>>> import numpy as np
>>> np.set_printoptions(suppress=True, linewidth=120)
>>> def tidy(a):
...     return np.round(a, 3) + 0
... 
>>> A2 = np.array([[-2, -2], [2, -1]])
>>> M = np.tile(A2, (2, 2))
>>> print(M)
[[-2 -2 -2 -2]
 [ 2 -1  2 -1]
 [-2 -2 -2 -2]
 [ 2 -1  2 -1]]
>>> left, sv, VT = np.linalg.svd(M)
>>> print(tidy(sv))
[6. 4. 0. 0.]
>>> A2 = left[:, :2] @ np.diag(sv[:2]) @ VT[:2]
>>> print(np.linalg.matrix_rank(M, rtol=0.05))
2
>>> print(tidy(np.linalg.norm(M - A2) / np.linalg.norm(M)))
0.0
>>> print(tidy(A2))
[[-2. -2. -2. -2.]
 [ 2. -1.  2. -1.]
 [-2. -2. -2. -2.]
 [ 2. -1.  2. -1.]]
>>> f = np.array([0, 2, 2])
>>> print(np.cross(M[1, :3], M[2, :3]))
[ 6  0 -6]
>>> print(np.correlate(M[1], M[2], "full"))
[-4 -2 -6 -4  0 -2  2]
>>> print(np.polyval(f, M[1]))
[6 0 6 0]
>>> data = np.array([[14.0, -3.0, -9.0, 3.0, -3.0, -3.0, 3.0],
...     [-3.0, 6.0, 3.0, -1.0, 1.0, 1.0, -1.0],
...     [-9.0, 3.0, 14.0, -3.0, 3.0, 3.0, -3.0],
...     [3.0, -1.0, -3.0, 6.0, -1.0, -1.0, 1.0],
...     [-3.0, 1.0, 3.0, -1.0, 6.0, 1.0, -1.0],
...     [-3.0, 1.0, 3.0, -1.0, 1.0, 6.0, -1.0],
...     [3.0, -1.0, -3.0, 1.0, -1.0, -1.0, 6.0]])
>>> f = np.array([-1, -1, 2, 3, -2, 1, 2])
>>> A2 = data + np.outer(f, np.eye(7)[1])
>>> print(A2)
[[14. -4. -9.  3. -3. -3.  3.]
 [-3.  5.  3. -1.  1.  1. -1.]
 [-9.  5. 14. -3.  3.  3. -3.]
 [ 3.  2. -3.  6. -1. -1.  1.]
 [-3. -1.  3. -1.  6.  1. -1.]
 [-3.  2.  3. -1.  1.  6. -1.]
 [ 3.  1. -3.  1. -1. -1.  6.]]
>>> print(np.linalg.matrix_rank(np.linalg.inv(A2) - np.linalg.inv(data), tol=1e-8))
1
>>> x0 = np.array([1, 0, 0, 3, 3, 0, 0])
>>> print(np.einsum("ij,j->i", A2, x0))
[14. -3. -9. 18. 12. -3.  3.]
>>> print(A2 * x0)
[[14. -0. -0.  9. -9. -0.  0.]
 [-3.  0.  0. -3.  3.  0. -0.]
 [-9.  0.  0. -9.  9.  0. -0.]
 [ 3.  0. -0. 18. -3. -0.  0.]
 [-3. -0.  0. -3. 18.  0. -0.]
 [-3.  0.  0. -3.  3.  0. -0.]
 [ 3.  0. -0.  3. -3. -0.  0.]]
>>> print(A2 @ x0)
[14. -3. -9. 18. 12. -3.  3.]
>>> print(np.sign((A2 @ x0).round(6)))
[ 1. -1. -1.  1.  1. -1.  1.]
>>> print((A2 * x0).sum(axis=1))
[14. -3. -9. 18. 12. -3.  3.]
>>> print(A2 @ (2 * x0))
[ 28.  -6. -18.  36.  24.  -6.   6.]
>>> E = np.load("sample0.npy")
>>> print(E)
[[-6 -3  3 -3  0]
 [ 4  2 -2  2  0]
 [ 0  0  0  0  0]
 [-4 -2  2 -2  0]
 [-6 -3  3 -3  0]
 [-2 -1  1 -1  0]
 [10  5 -5  5  0]]
>>> def softmax(z):
...     e = np.exp(z - z.max(axis=-1, keepdims=True))
...     return e / e.sum(axis=-1, keepdims=True)
... 
>>> print(tidy(softmax(E).sum(axis=1)))
[1. 1. 1. 1. 1. 1. 1.]
>>> print(tidy(softmax(E[4] + 4)))
[0.    0.002 0.948 0.002 0.047]
>>> S = E @ E.T / np.sqrt(5)
>>> print(tidy(softmax(S)))
[[0.5   0.    0.    0.    0.5   0.    0.   ]
 [0.    0.    0.    0.    0.    0.    1.   ]
 [0.143 0.143 0.143 0.143 0.143 0.143 0.143]
 [0.5   0.    0.    0.001 0.5   0.    0.   ]
 [0.5   0.    0.    0.    0.5   0.    0.   ]
 [0.489 0.    0.    0.021 0.489 0.001 0.   ]
 [0.    0.    0.    0.    0.    0.    1.   ]]
>>> print(tidy(softmax(S + np.triu(np.full(S.shape, -np.inf), 1))))
[[1.    0.    0.    0.    0.    0.    0.   ]
 [0.    1.    0.    0.    0.    0.    0.   ]
 [0.333 0.333 0.333 0.    0.    0.    0.   ]
 [0.998 0.    0.    0.002 0.    0.    0.   ]
 [0.5   0.    0.    0.    0.5   0.    0.   ]
 [0.489 0.    0.    0.021 0.489 0.001 0.   ]
 [0.    0.    0.    0.    0.    0.    1.   ]]
>>> print(softmax(S).round(6).argmax(axis=1))
[0 6 0 0 0 0 6]
>>> A2 = np.array([[3, 0], [3, 3], [0, 2]])
>>> C = np.array([[2, 2, 0, 0], [1, 1, 3, 3]])
>>> rng = np.random.default_rng(116111)
>>> J = A2 @ C + 0.3 * rng.normal(size=(3, 4))
>>> print(tidy(J))
[[5.871 5.861 0.025 0.115]
 [8.717 9.229 8.506 9.188]
 [1.329 1.677 6.21  5.503]]
>>> print(tidy(np.linalg.norm(J, "nuc")))
27.978
>>> print(np.linalg.norm(J, axis=1).argmax())
1
>>> print(tidy(np.linalg.norm(J) ** 2 / np.linalg.norm(J, 2) ** 2))
1.13
>>> left, sv, VT = np.linalg.svd(J)
>>> print(tidy(sv))
[20.18   7.256  0.542]
>>> A2 = left[:, :2] @ np.diag(sv[:2]) @ VT[:2]
>>> print(tidy(np.abs(J - A2).max()))
0.274
>>> print(np.linalg.matrix_rank(A2))
2
>>> print(tidy(np.linalg.norm(J - A2) / np.linalg.norm(J)))
0.025
>>> print(tidy(A2))
[[ 5.862  5.853 -0.176  0.327]
 [ 8.725  9.237  8.68   9.004]
 [ 1.316  1.666  5.949  5.778]]
>>> print(np.linalg.matrix_rank(J, rtol=0.05))
2
>>> m1 = np.load("layer11.npy")
>>> print(m1)
[[ -2   1  -1   0  -2]
 [ -1   2   0   0  -4]
 [ -3   2  -2  -1  -6]
 [ -4   0  -4   0  -8]
 [ -4  -1  -6   2  -8]
 [ -3   1  -6   4  -6]
 [ -5   2  -5   4  -6]
 [ -3   3  -5   2  -6]
 [ -2   4  -7   1  -6]
 [ -1   3  -9  -1  -7]
 [ -1   5  -8  -3  -5]
 [  0   3  -9  -3  -6]
 [  0   5  -9  -5  -4]
 [ -1   3  -7  -7  -5]
 [ -3   2  -5  -6  -6]
 [ -4   0  -4  -7  -8]
 [ -3  -1  -5  -7  -9]
 [ -4  -3  -5  -5  -7]
 [ -4  -2  -5  -3  -6]
 [ -4  -4  -5  -5  -5]
 [ -3  -4  -4  -7  -7]
 [ -1  -6  -2  -9  -8]
 [  0  -4  -4 -11 -10]
 [ -1  -6  -3 -12 -11]
 [ -2  -7  -1 -10 -13]
 [ -2  -5  -2 -12 -13]
 [ -4  -4  -1 -11 -12]
 [ -3  -2   1  -9 -12]
 [ -5  -4   3 -11 -10]
 [ -3  -2   3 -13 -12]]
>>> t3 = np.stack([m1, -3 * m1, m1[::-1]])
>>> print(t3.sum(axis=0))
[[  1  -4   5 -13  -8]
 [ -3  -8   3 -11  -2]
 [  3  -6   5  -7   0]
 [  4  -4   7 -11   4]
 [  6  -3  10 -16   3]
 [  4  -9  11 -18  -1]
 [  9 -10   7 -20   1]
 [  6 -10   6 -15   2]
 [  3 -14  12 -11   4]
 [ -1 -10  14  -5   7]
 [ -2 -14  11   1   5]
 [ -4  -8  13   3   6]
 [ -4 -13  13   5   1]
 [ -1  -7   9   7   1]
 [  2  -4   6   5   4]
 [  5   2   3   8  10]
 [  5   5   3   7  13]
 [  8  11   1   5  10]
 [  8   7   1   3   6]
 [  7  13   2   7   5]
 [  5  11  -1  13   7]
 [  0  16  -3  19  10]
 [ -3  11   3  24  14]
 [ -3  14   1  28  16]
 [  1  15  -4  24  20]
 [  0   9  -2  26  18]
 [  4   8  -2  22  16]
 [  3   6  -4  17  18]
 [  9  10  -6  22  16]
 [  4   5  -7  26  22]]
>>> x0 = np.array([-2, 3, 0, -1, -2])
>>> y = m1 @ x0
>>> print(tidy(np.linalg.pinv(m1) @ m1))
[[1. 0. 0. 0. 0.]
 [0. 1. 0. 0. 0.]
 [0. 0. 1. 0. 0.]
 [0. 0. 0. 1. 0.]
 [0. 0. 0. 0. 1.]]
>>> print(tidy(np.linalg.solve(m1.T @ m1, m1.T @ y)))
[-2.  3.  0. -1. -2.]
>>> print(tidy(np.linalg.lstsq(m1, y)[0]))
[-2.  3.  0. -1. -2.]
>>> y = y + 0.1 * rng.normal(size=30)
>>> print(tidy(y))
[11.088 15.913 24.993 24.04  18.77  17.066 23.904 24.984 27.074 25.937 29.863 24.02  28.18  27.928 30.038 30.833 28.008
 18.005 17.144 10.88  15.08   9.023 19.037 18.041 18.948 27.093 30.878 32.928 28.859 37.031]
>>> c, *_ = np.linalg.lstsq(m1, y)
>>> print(tidy(c))
[-1.985  2.997 -0.006 -1.002 -1.998]
>>> print([round(float(np.linalg.norm(np.linalg.solve(m1.T @ m1 + lam * np.eye(5), m1.T @ y))), 2) for lam in (0, 1, 10, 100)])
[4.23, 4.21, 3.98, 2.96]
>>> Ac = m1 - m1.mean(axis=0)
>>> evecs = np.linalg.svd(Ac)[2][:1]
>>> A2 = Ac - Ac @ evecs.T @ evecs
>>> print(tidy((Ac @ evecs.T).std(axis=0)))
[6.41]
>>> cov = m1.T @ m1
>>> print(np.allclose(cov, cov.T))
True
>>> print((m1 @ m1.T).shape)
(30, 30)
>>> print(np.trace(cov), (m1 ** 2).sum())
4817 4817
>>> print(tidy(np.linalg.eigvalsh(cov)[::-1]))
[3617.855  827.378  213.262  115.204   43.301]
>>> print(np.diag(cov))
[ 256  369  759 1459 1974]
>>> print(tidy(np.linalg.svd(m1, compute_uv=False) ** 2))
[3617.855  827.378  213.262  115.204   43.301]
>>> print(cov)
[[ 256   82  250  336  596]
 [  82  369 -115  441  351]
 [ 250 -115  759  331  747]
 [ 336  441  331 1459 1407]
 [ 596  351  747 1407 1974]]
>>> ev, evecs = np.linalg.eig(cov)
>>> print(tidy(np.sort(np.linalg.eigvals(np.linalg.inv(cov)))))
[0.    0.001 0.005 0.009 0.023]
>>> print(tidy(cov @ evecs[:, 0] - ev[0] * evecs[:, 0]))
[0. 0. 0. 0. 0.]
>>> arr = np.loadtxt("m.csv", delimiter=",")
>>> print(arr)
[[ 3. -3. -2. -3.  0.  0.]
 [-2.  0. -3. -3.  0.  0.]
 [ 0.  3.  3.  0.  0.  0.]
 [ 2.  1.  0. -2.  0.  0.]
 [ 0.  0.  0.  0. -3.  3.]
 [ 0.  0.  0.  0.  4. -2.]]
>>> A2 = arr + rng.integers(-2, 3, (6, 4)) @ rng.integers(-2, 3, (4, 6))
>>> print(A2)
[[  2.   3.  -5.   0.   0.  10.]
 [ -5.  -2.  -4.  -7.  -1.  -6.]
 [  1.   6.   2.   3.   1.   6.]
 [  2.   1.   2.  -1.   2.  -2.]
 [  5.   1.   5.   6.   0.   7.]
 [  3.  -7.   5.  -2.   4. -12.]]
>>> print(np.abs(A2 - arr).sum(axis=1))
[23. 17. 15.  7. 24. 27.]
>>> print(np.linalg.matrix_rank(A2 - arr, tol=1e-8))
4
>>> print(tidy(np.linalg.svd(A2 - arr, compute_uv=False)))
[21.103 11.714  2.81   0.731  0.     0.   ]
>>> print(tidy(np.sort(np.linalg.eigvals(arr).real)))
[-6.    -0.818 -0.818  1.     1.53   4.106]
>>> print((arr != 0).astype(int))
[[1 1 1 1 0 0]
 [1 0 1 1 0 0]
 [0 1 1 0 0 0]
 [1 1 0 1 0 0]
 [0 0 0 0 1 1]
 [0 0 0 0 1 1]]
>>> print(tidy(np.linalg.det(arr)))
-450.0
>>> print(arr @ arr)
[[  9. -18.  -3.   6.   0.   0.]
 [-12.  -6.  -5.  12.   0.   0.]
 [ -6.   9.   0.  -9.   0.   0.]
 [  0.  -8.  -7.  -5.   0.   0.]
 [  0.   0.   0.   0.  21. -15.]
 [  0.   0.   0.   0. -20.  16.]]
>>> print(np.flatnonzero(np.linalg.matrix_power((arr != 0) + (arr.T != 0) + np.eye(6), 6)[4]))
[4 5]
>>> A2 = J / np.linalg.norm(J, axis=1)
Traceback (most recent call last):
  File "<python-input-94>", line 1, in <module>
    A2 = J / np.linalg.norm(J, axis=1)
         ~~^~~~~~~~~~~~~~~~~~~~~~~~~~~
ValueError: operands could not be broadcast together with shapes (3,4) (3,) 
>>> A2 = J / np.linalg.norm(J, axis=1, keepdims=True)
>>> cov = A2 @ A2.T
>>> print((np.abs(cov) > 0.9).astype(int))
[[1 0 0]
 [0 1 0]
 [0 0 1]]
>>> print(tidy(cov[2]))
[0.259 0.854 1.   ]
>>> print(tidy(np.degrees(np.arccos(np.clip(cov[2, 1], -1, 1)))))
31.379
>>> print(np.argwhere(np.triu(np.abs(cov) > 0.95, 1)))
[]
>>> print((cov - 2 * np.eye(3)).round(6).argmax(axis=1))
[1 2 1]
>>> print(tidy(np.linalg.norm(A2, axis=1)))
[1. 1. 1.]
>>> W = np.array([[1, 0, 0, 0, -3],
...     [-3, -2, 2, -3, 0],
...     [3, 2, 1, -3, -3],
...     [2, 1, -1, 3, -1],
...     [-1, -2, 0, -3, 0],
...     [2, -2, 1, 0, 0]])
>>> c = np.array([5, -9, -8, 4, -3])
>>> H = np.maximum(arr @ W + c, 0)
>>> print(H)
[[ 5.  0.  0. 10.  0.]
 [ 0.  0.  0.  4. 15.]
 [ 5.  0.  1.  0.  0.]
 [ 0.  0.  0.  0.  0.]
 [14.  0.  0. 13.  0.]
 [ 0.  0.  0.  0.  0.]]
>>> print((H > 0).astype(int))
[[1 0 0 1 0]
 [0 0 0 1 1]
 [1 0 1 0 0]
 [0 0 0 0 0]
 [1 0 0 1 0]
 [0 0 0 0 0]]
>>> C = np.array([[9, -6, -3], [-2, -1, -5], [-5, -7, 6], [-5, 7, 6], [-9, 4, 3]])
>>> print(W @ C)
[[ 36 -18 -12]
 [-18 -15  13]
 [ 60 -60 -40]
 [ 15  11  -2]
 [ 10 -13  -5]
 [ 17 -17  10]]
>>> print(H @ C)
[[  -5.   40.   45.]
 [-155.   88.   69.]
 [  40.  -37.   -9.]
 [   0.    0.    0.]
 [  61.    7.   36.]
 [   0.    0.    0.]]
>>> print(np.count_nonzero(arr))
16
>>> print(tidy(arr.mean(axis=0)))
[ 0.5    0.167 -0.333 -1.333  0.167  0.167]
>>> print(np.linalg.matrix_rank(arr))
6
>>> np.zeros(6, 6)
Traceback (most recent call last):
  File "<python-input-114>", line 1, in <module>
    np.zeros(6, 6)
    ~~~~~~~~^^^^^^
TypeError: Cannot interpret '6' as a data type
>>> np.linalg.rank(arr)
Traceback (most recent call last):
  File "<python-input-115>", line 1, in <module>
    np.linalg.rank(arr)
    ^^^^^^^^^^^^^^
AttributeError: module 'numpy.linalg' has no attribute 'rank'
